$ python -q
>>> import numpy as np
>>> np.set_printoptions(precision=2, suppress=True, linewidth=200, sign=" ")
>>> rng = np.random.default_rng(27)
>>> t = rng.uniform(0, 2 * np.pi, 27)
>>> q, _ = np.linalg.qr(np.array([[-0.3, -1.1], [-1.3, -0.9], [1.0, 1.2]]))
>>> M = 3 * np.c_[np.cos(t), np.sin(t)] @ q.T
>>> M
array([[-2.33,  1.88,  0.13],
       [ 2.65, -0.18, -1.39],
       [ 1.44, -2.51,  0.78],
       [ 2.61, -0.02, -1.47],
       [-1.6 , -1.63,  1.95],
       [-2.7 ,  0.57,  1.17],
       [-0.37, -2.41,  1.75],
       [ 2.34, -1.87, -0.14],
       [ 2.7 , -0.52, -1.2 ],
       [-1.43, -1.78,  1.95],
       [ 1.95,  1.24, -1.91],
       [ 2.19, -2.05,  0.07],
       [-2.38, -0.58,  1.73],
       [-1.91, -1.3 ,  1.91],
       [ 2.68, -0.38, -1.29],
       [ 2.42,  0.5 , -1.7 ],
       [-2.66,  1.14,  0.79],
       [ 2.69, -0.91, -0.95],
       [-2.7 ,  0.58,  1.17],
       [ 1.32,  1.87, -1.94],
       [-1.79,  2.36, -0.49],
       [-2.05, -1.12,  1.88],
       [-0.05, -2.52,  1.63],
       [ 2.5 ,  0.33, -1.63],
       [-2.7 ,  0.88,  0.97],
       [-1.14,  2.59, -1.  ],
       [ 1.29, -2.56,  0.89]])
>>> # rank 2
>>> np.unique(M.round(6), axis=0).shape
(27, 3)
>>> np.abs(np.diag(np.linalg.qr(M)[1])) > 1e-9
array([ True,  True, False])
>>> round(np.trace(np.linalg.pinv(M) @ M), 2)
np.float64(2.0)
>>> out = M / np.sqrt((M ** 2).mean(axis=1, keepdims=True))
>>> np.linalg.matrix_rank(out) == np.linalg.matrix_rank(M)
np.True_
>>> out[0]
array([-1.35,  1.09,  0.07])
>>> np.linalg.matrix_rank(M - M.mean(axis=1, keepdims=True))
np.int64(2)
>>> out = M + rng.integers(-2, 3, (27, 2)) @ rng.integers(-2, 3, (2, 3))
>>> out
array([[-1.33, -2.12,  4.13],
       [ 1.65, -0.18,  2.61],
       [ 0.44,  1.49, -3.22],
       [ 4.61, -4.02, -1.47],
       [-3.6 ,  3.37, -0.05],
       [-1.7 , -3.43,  5.17],
       [-1.37,  1.59, -2.25],
       [ 4.34, -7.87,  3.86],
       [ 3.7 , -1.52, -3.2 ],
       [-0.43, -1.78, -2.05],
       [-0.05,  5.24, -1.91],
       [ 0.19,  2.95, -1.93],
       [-4.38,  3.42,  1.73],
       [-0.91, -1.3 , -2.09],
       [ 4.68, -6.38,  2.71],
       [ 3.42, -1.5 , -1.7 ],
       [-0.66, -3.86,  2.79],
       [ 2.69,  0.09, -2.95],
       [-0.7 , -4.42,  3.17],
       [-0.68,  3.87,  2.06],
       [ 0.21, -3.64,  3.51],
       [-3.05, -0.12,  3.88],
       [-2.05,  3.48, -2.37],
       [ 2.5 ,  2.33, -5.63],
       [-1.7 ,  0.88, -3.03],
       [-3.14,  5.59,  1.  ],
       [-0.71, -0.56,  4.89]])
>>> np.linalg.matrix_rank(out - M, tol=1e-8)
np.int64(2)
>>> gram = np.cov(out, rowvar=False)
>>> np.linalg.eigvalsh(gram)[::-1]
array([ 16.81,   9.95,   1.71])
>>> np.median(out, axis=0)
array([-0.66, -0.18, -0.05])
>>> gram
array([[ 6.6 , -4.92, -1.69],
       [-4.92, 12.24, -4.71],
       [-1.69, -4.71,  9.61]])
>>> np.polyfit(out[:, 0], out[:, 1], 1)
array([-0.74, -0.26])
>>> gram.shape
(3, 3)
>>> gram = np.cov(M, rowvar=False)
>>> np.corrcoef(M.T)
array([[ 1.  , -0.24, -0.72],
       [-0.24,  1.  , -0.51],
       [-0.72, -0.51,  1.  ]])
>>> np.round(np.linalg.eigvalsh(gram)[::-1], 2) + 0
array([ 5.99,  3.22,  0.  ])
>>> np.round(np.polyfit(M[:, 1], M[:, 2], 1), 2) + 0
array([-0.45,  0.  ])
>>> np.argsort(-M.std(axis=0).round(6), kind="stable")
array([ 0,  1,  2])
>>> W0 = np.load("sample10.npy")
>>> W0
array([[ 0.5,  0.5],
       [ 0.5,  0.5]])
>>> ev, vecs = np.linalg.eigh(W0)
>>> ev
array([ 0.,  1.])
>>> ev.sum(), np.trace(W0)
(np.float64(1.0), np.float64(1.0))
>>> np.round(vecs.T @ W0 @ vecs, 2) + 0
array([[ 0.,  0.],
       [ 0.,  1.]])
>>> np.linalg.eigvalsh(W0 @ W0)
array([ 0.,  1.])
>>> np.abs(vecs[:, -1])
array([ 0.71,  0.71])
>>> vecs @ np.diag(ev) @ vecs.T
array([[ 0.5,  0.5],
       [ 0.5,  0.5]])
>>> np.round(np.linalg.svd(W0, compute_uv=False), 2) + 0
array([ 1.,  0.])
>>> (ev > 1e-8).sum(), (ev < -1e-8).sum()
(np.int64(1), np.int64(0))
>>> round(float(np.trace(np.linalg.pinv(W0) @ W0)), 2)
1.0
>>> rank = np.linalg.matrix_rank(W0)
>>> rank
np.int64(1)
>>> N = np.linalg.svd(W0)[2][rank:].T
>>> np.allclose(W0 @ N, 0)
True
>>> N @ N.T
array([[ 0.5, -0.5],
       [-0.5,  0.5]])
>>> [int(np.linalg.matrix_rank(np.delete(W0, i, axis=0))) for i in range(2)]
[1, 1]
>>> [int(np.linalg.matrix_rank(W0[:i])) for i in range(1, len(W0) + 1)]
[1, 1]
>>> [int(np.linalg.matrix_rank(W0[:, :j + 1])) for j in range(2)]
[1, 1]
>>> N[:, 0] / N[np.abs(N[:, 0]).round(6).argmax(), 0]
array([ 1., -1.])
>>> Uu, sv, Vt = np.linalg.svd(W0)
>>> sv.round(2) + 0
array([ 1.,  0.])
>>> np.argmax(sv[:-1] / (sv[1:] + 1e-6)) + 1
np.int64(1)
>>> out = Uu[:, :1] @ np.diag(sv[:1]) @ Vt[:1]
>>> out
array([[ 0.5,  0.5],
       [ 0.5,  0.5]])
>>> np.linalg.matrix_rank(W0, rtol=0.05)
np.int64(1)
>>> np.linalg.matrix_rank(out)
np.int64(1)
>>> round(np.linalg.norm(W0 - out) / np.linalg.norm(W0), 2)
np.float64(0.0)
>>> np.round(np.linalg.norm(W0 - out, 2), 2), np.round(sv[1], 2)
(np.float64(0.0), np.float64(0.0))
>>> rank = np.linalg.matrix_rank(out)
>>> rank
np.int64(1)
>>> N = np.linalg.svd(out)[2][rank:].T
>>> [int(np.linalg.matrix_rank(np.delete(out, i, axis=0))) for i in range(2)]
[1, 1]
>>> np.round(out @ N, 2) + 0
array([[ 0.],
       [ 0.]])
>>> [int(np.linalg.matrix_rank(out[:i])) for i in range(1, len(out) + 1)]
[1, 1]
>>> N @ N.T
array([[ 0.5, -0.5],
       [-0.5,  0.5]])
>>> np.allclose(out @ N, 0)
True
>>> N.shape
(2, 1)
>>> feats = np.array([[1, 0, 1], [0, 3, 0], [1, 0, 3]])
>>> feats[-1] = feats[0] + -2 * feats[1]
>>> feats
array([[ 1,  0,  1],
       [ 0,  3,  0],
       [ 1, -6,  1]])
>>> Uu, sv, Vt = np.linalg.svd(feats, full_matrices=False)
>>> np.allclose(Uu * sv @ Vt, feats)
True
>>> np.sqrt((sv ** 2).sum()), round(float(np.linalg.norm(feats)), 2)
(np.float64(7.0), 7.0)
